$ ipython --no-banner

In [1]: import numpy as np

In [2]: from numpy import linalg as LA

In [3]: np.set_printoptions(precision=2, suppress=True, linewidth=200)

In [4]: rd = lambda a: np.round(a, 2) + 0

In [5]: A = np.load("layer10.npy")

In [6]: print(A)
[[-0.66 -0.76 -0.27  0.26  0.89  0.94]
 [-0.96 -0.69  0.45 -0.89  0.08  0.08]
 [-0.56 -0.87 -0.55  0.73  0.98  0.99]
 [ 0.96  0.62 -0.52  0.92  0.18  0.24]
 [-0.96 -0.79  0.29 -0.79  0.54  0.62]
 [ 0.99  0.95 -0.26  0.86 -0.89 -0.94]
 [-0.56  0.62  0.72 -0.95 -0.97 -0.99]
 [-0.98 -0.81  0.41 -0.89  0.41  0.48]
 [-0.86 -0.24  0.51 -0.88 -0.56 -0.66]
 [ 1.    1.    0.58 -0.27 -1.   -1.  ]
 [ 0.74 -0.77 -0.87  0.99  1.    1.  ]
 [-0.89 -0.92 -0.35  0.23  0.97  0.99]
 [-0.74 -0.18  0.4  -0.77 -0.45 -0.54]
 [ 0.89  0.7  -0.18  0.62 -0.52 -0.6 ]
 [ 0.99  0.96 -0.18  0.81 -0.93 -0.97]
 [ 0.74  0.06 -0.47  0.83  0.63  0.73]
 [ 0.56 -0.69 -0.76  0.96  0.98  0.99]
 [ 0.66 -0.73 -0.82  0.98  0.99  1.  ]
 [-0.92 -0.4   0.54 -0.91 -0.49 -0.59]
 [ 0.31  0.18 -0.05  0.18 -0.1  -0.12]
 [-0.99 -0.9   0.44 -0.92  0.62  0.7 ]
 [-0.81 -0.6   0.13 -0.5   0.45  0.52]
 [ 1.    0.54 -0.89  1.    0.92  0.96]]

In [7]: z = A[:, 1] > np.median(A[:, 1])

In [8]: r0 = A[z].mean(axis=0) - A[~z].mean(axis=0)

In [9]: z.astype(int)
Out[9]: array([0, 0, 0, 1, 0, 1, 1, 0, 1, 1, 0, 0, 1, 1, 1, 1, 0, 0, 0, 1, 0, 0, 1])

In [10]: ((A - A.mean(axis=0)) @ r0 > 0).astype(int)
Out[10]: array([0, 0, 0, 1, 0, 1, 1, 0, 1, 1, 0, 0, 1, 1, 1, 1, 0, 0, 1, 1, 0, 0, 1])

In [11]: mat = 3 * np.eye(7) + np.ones((7, 7))

In [12]: mat
Out[12]: 
array([[4., 1., 1., 1., 1., 1., 1.],
       [1., 4., 1., 1., 1., 1., 1.],
       [1., 1., 4., 1., 1., 1., 1.],
       [1., 1., 1., 4., 1., 1., 1.],
       [1., 1., 1., 1., 4., 1., 1.],
       [1., 1., 1., 1., 1., 4., 1.],
       [1., 1., 1., 1., 1., 1., 4.]])

In [13]: # equal to its transpose

In [14]: B = mat / LA.norm(mat, axis=1, keepdims=True)

In [15]: cov = B @ B.T

In [16]: rd(cov[6])
Out[16]: array([0.59, 0.59, 0.59, 0.59, 0.59, 0.59, 1.  ])

In [17]: np.argwhere(np.triu(np.abs(cov) > 0.95, 1))
Out[17]: array([], shape=(0, 2), dtype=int64)

In [18]: w, V = LA.eigh(mat)

In [19]: x0 = np.array([4, 3, 3, -4, 4, 1, 4])

In [20]: np.abs(mat).sum(axis=1).max(), rd(np.abs(w).max())
Out[20]: (np.float64(10.0), np.float64(10.0))

In [21]: rd(x0 @ mat @ x0 / (x0 @ x0)), rd(w[0]), rd(w[-1])
Out[21]: (np.float64(5.71), np.float64(3.0), np.float64(10.0))

In [22]: x0 @ mat @ x0
Out[22]: np.float64(474.0)

In [23]: rd(V * np.abs(w) @ V.T)
Out[23]: 
array([[4., 1., 1., 1., 1., 1., 1.],
       [1., 4., 1., 1., 1., 1., 1.],
       [1., 1., 4., 1., 1., 1., 1.],
       [1., 1., 1., 4., 1., 1., 1.],
       [1., 1., 1., 1., 4., 1., 1.],
       [1., 1., 1., 1., 1., 4., 1.],
       [1., 1., 1., 1., 1., 1., 4.]])

In [24]: rng = np.random.default_rng(594235)

In [25]: z = rng.permutation(7)

In [26]: B = mat[:, z] * rng.choice([-1, 1], 7)

In [27]: print(B)
[[-1.  1.  1.  1. -1.  4. -1.]
 [-1.  1.  1.  4. -1.  1. -1.]
 [-1.  1.  1.  1. -1.  1. -4.]
 [-1.  1.  1.  1. -4.  1. -1.]
 [-1.  4.  1.  1. -1.  1. -1.]
 [-1.  1.  4.  1. -1.  1. -1.]
 [-4.  1.  1.  1. -1.  1. -1.]]

In [28]: U, _, Vt = LA.svd(mat.T @ B)

In [29]: print(rd(LA.lstsq(mat, B)[0]))
[[ 0.  0.  0.  0.  0.  1.  0.]
 [ 0.  0.  0.  1.  0.  0.  0.]
 [ 0.  0.  0.  0.  0.  0. -1.]
 [ 0.  0.  0.  0. -1.  0.  0.]
 [ 0.  1.  0.  0.  0.  0.  0.]
 [ 0.  0.  1.  0.  0.  0.  0.]
 [-1.  0.  0.  0.  0.  0.  0.]]

In [30]: rd(U @ Vt)
Out[30]: 
array([[ 0.,  0.,  0.,  0.,  0.,  1.,  0.],
       [ 0.,  0.,  0.,  1.,  0.,  0.,  0.],
       [ 0.,  0.,  0.,  0.,  0.,  0., -1.],
       [ 0.,  0.,  0.,  0., -1.,  0.,  0.],
       [ 0.,  1.,  0.,  0.,  0.,  0.,  0.],
       [ 0.,  0.,  1.,  0.,  0.,  0.,  0.],
       [-1.,  0.,  0.,  0.,  0.,  0.,  0.]])

In [31]: Q, R = LA.qr(B)

In [32]: rd(R)
Out[32]: 
array([[ 4.69, -2.77, -2.77, -2.77,  2.77, -2.77,  2.77],
       [ 0.  , -3.78, -1.41, -1.41,  1.41, -1.41,  1.41],
       [ 0.  ,  0.  , -3.51, -0.95,  0.95, -0.95,  0.95],
       [ 0.  ,  0.  ,  0.  ,  3.38, -0.72,  0.72, -0.72],
       [ 0.  ,  0.  ,  0.  ,  0.  , -3.3 ,  0.58, -0.58],
       [ 0.  ,  0.  ,  0.  ,  0.  ,  0.  ,  3.25, -0.49],
       [ 0.  ,  0.  ,  0.  ,  0.  ,  0.  ,  0.  , -3.22]])

In [33]: Q.shape, R.shape
Out[33]: ((7, 7), (7, 7))

In [34]: np.allclose(R.T @ R, B.T @ B)
Out[34]: True

In [35]: rd(np.abs(np.diag(R)))
Out[35]: array([4.69, 3.78, 3.51, 3.38, 3.3 , 3.25, 3.22])

In [36]: rd(Q)
Out[36]: 
array([[-0.21, -0.11, -0.07,  0.06,  0.04,  0.96, -0.11],
       [-0.21, -0.11, -0.07,  0.94, -0.15, -0.12, -0.11],
       [-0.21, -0.11, -0.07,  0.06,  0.04,  0.04,  0.96],
       [-0.21, -0.11, -0.07,  0.06,  0.95, -0.12, -0.11],
       [-0.21, -0.9 ,  0.24, -0.18, -0.15, -0.12, -0.11],
       [-0.21, -0.11, -0.93, -0.18, -0.15, -0.12, -0.11],
       [-0.85,  0.36,  0.24, -0.18, -0.15, -0.12, -0.11]])

In [37]: rd(Q.T @ Q)
Out[37]: 
array([[1., 0., 0., 0., 0., 0., 0.],
       [0., 1., 0., 0., 0., 0., 0.],
       [0., 0., 1., 0., 0., 0., 0.],
       [0., 0., 0., 1., 0., 0., 0.],
       [0., 0., 0., 0., 1., 0., 0.],
       [0., 0., 0., 0., 0., 1., 0.],
       [0., 0., 0., 0., 0., 0., 1.]])

In [38]: rd(np.trace(Q @ Q.T))
Out[38]: np.float64(7.0)
